% ipython --no-banner

In [1]: import numpy as np

In [2]: np.set_printoptions(suppress=True, linewidth=160)

In [3]: F = np.array([[2.3, 2.0, 3.0, 0.0, 0.0],
   ...:     [3.0, 2.3, 2.0, 2.0, 3.0],
   ...:     [3.0, 0.0, 1.3, 3.0, 2.0],
   ...:     [3.0, 3.0, 0.0, 0.3, 1.0],
   ...:     [2.0, 2.0, 3.0, 0.0, 0.3]])

In [4]: print(np.linalg.cond(F) > 100)
True

In [5]: print(round(np.linalg.norm(F, 2) / np.linalg.norm(F), 1))
0.9

In [6]: print(np.linalg.matrix_rank(F, rtol=0.1))
4

In [7]: other = F / np.linalg.norm(F, axis=1, keepdims=True)

In [8]: G = other @ other.T

In [9]: print((np.abs(G) > 0.9).astype(int))
[[1 0 0 0 1]
 [0 1 0 0 0]
 [0 0 1 0 0]
 [0 0 0 1 0]
 [1 0 0 0 1]]

In [10]: print(np.argwhere(np.triu(np.abs(G) > 0.95, 1)))
[[0 4]]

In [11]: J = np.load("mat.npy")

In [12]: print(J)
[[ 2 -2 -1 -1  2]
 [ 1 21  0 -1 -2]
 [-1  2 -2 -1  2]
 [ 1  1 -1 28  0]
 [-2 -1 -1  1  9]]

In [13]: print(J[2] @ J[4])
19

In [14]: print(np.round(np.linalg.norm(J) ** 2 / np.linalg.norm(J, 2) ** 2, 1))
1.7

In [15]: print(np.round(np.linalg.norm(J, axis=0), 1))
[ 3.3 21.2  2.6 28.1  9.6]

In [16]: print(np.round(np.linalg.norm(J, axis=1), 1))
[ 3.7 21.1  3.7 28.1  9.4]

In [17]: rng = np.random.default_rng(29205)

In [18]: lab = rng.permutation(5)

In [19]: other = J[:, lab] * rng.choice([-1, 1], 5)

In [20]: print(other)
[[ -1   2  -2  -1  -2]
 [  0 -21  -1  -1   2]
 [ -2  -2   1  -1  -2]
 [ -1  -1  -1  28   0]
 [ -1   1   2   1  -9]]

In [21]: left, _, VT = np.linalg.svd(J.T @ other)

In [22]: print(np.round(np.linalg.lstsq(J, other)[0], 1) + 0)
[[ 0.  0. -1.  0.  0.]
 [ 0. -1.  0.  0.  0.]
 [ 1.  0.  0.  0.  0.]
 [ 0.  0.  0.  1.  0.]
 [ 0.  0.  0.  0. -1.]]

In [23]: print(J @ J)
[[ -2 -51  -1 -25  24]
 [ 26 440   2 -52 -58]
 [ -3  37   4 -25   8]
 [ 32  45 -27 783  -2]
 [-21 -27  -6  41  77]]

In [24]: print(np.linalg.matrix_power(J, 2))
[[ -2 -51  -1 -25  24]
 [ 26 440   2 -52 -58]
 [ -3  37   4 -25   8]
 [ 32  45 -27 783  -2]
 [-21 -27  -6  41  77]]

In [25]: print(np.allclose(J @ J.T, J.T @ J))
False

In [26]: print(np.allclose(J, J.T))
False

In [27]: W0 = np.load("x.npy")

In [28]: print(W0)
[[ 3.9 36.5 13.6]
 [ 2.8 26.7 12.9]
 [ 2.8 26.6 12.9]
 [ 1.6 17.3 11.7]
 [ 0.2  7.5  9.5]
 [ 0.2  7.   9.4]
 [-0.1  5.5  8.8]
 [-0.6  2.6  7.5]
 [-1.1 -1.4  3.7]
 [-1.1 -1.4  3.7]
 [-1.1 -1.5  3.2]
 [-1.  -1.5  2.8]
 [-0.7 -1.1  1.3]
 [-0.7 -1.1  1.3]
 [-0.3 -0.5  0.5]
 [ 0.1  0.1 -0.1]
 [ 3.9  5.4 -2.2]
 [ 6.9  8.4 -2.2]
 [ 9.5 10.4 -1.8]
 [10.6 11.2 -1.5]
 [11.  11.4 -1.3]
 [13.6 12.8 -0.4]
 [15.9 13.8  0.6]
 [27.4 15.4  7.2]
 [30.2 15.1  9.1]]

In [29]: Xs = (W0 - W0.mean(axis=0)) / W0.std(axis=0)

In [30]: print(np.argwhere(np.abs(Xs) > 2))
[[ 0  1]
 [23  0]
 [24  0]]

In [31]: beta = np.linalg.lstsq(np.delete(Xs, 1, axis=1), Xs[:, 1])[0]

In [32]: print(beta.round(1))
[0.4 0.6]

In [33]: print(np.abs(beta).argmax())
1

In [34]: basis = W0[[12, 17]].astype(float)

In [35]: for _ in range(6):
    ...:     lab = np.linalg.norm(W0[:, None] - basis, axis=-1).argmin(axis=1)
    ...:     basis = np.array([W0[lab == j].mean(axis=0) for j in range(2)])
    ...: 

In [36]: print(lab)
[1 1 1 1 0 0 0 0 0 0 0 0 0 0 0 0 0 0 1 1 1 1 1 1 1]

In [37]: print(basis.round(1))
[[ 0.3  2.   3.4]
 [11.8 17.9  5.7]]

In [38]: print(np.round(basis[1] - basis[0], 1))
[11.4 15.9  2.4]

In [39]: print(np.abs(basis[1] - basis[0]).argmax())
1

In [40]: def softmax(z):
    ...:     e = np.exp(z - z.max(axis=-1, keepdims=True))
    ...:     return e / e.sum(axis=-1, keepdims=True)
    ...: 

In [41]: print(np.round(softmax(basis[1] + 2), 1) + 0)
[0. 1. 0.]

In [42]: print(np.round(softmax(10 * basis[1]), 1) + 0)
[0. 1. 0.]

In [43]: S = basis @ basis.T / np.sqrt(3)

In [44]: print(np.round(softmax(S), 1) + 0)
[[0. 1.]
 [0. 1.]]

In [45]: print(np.round(softmax(S)[1] @ basis, 1))
[11.8 17.9  5.7]
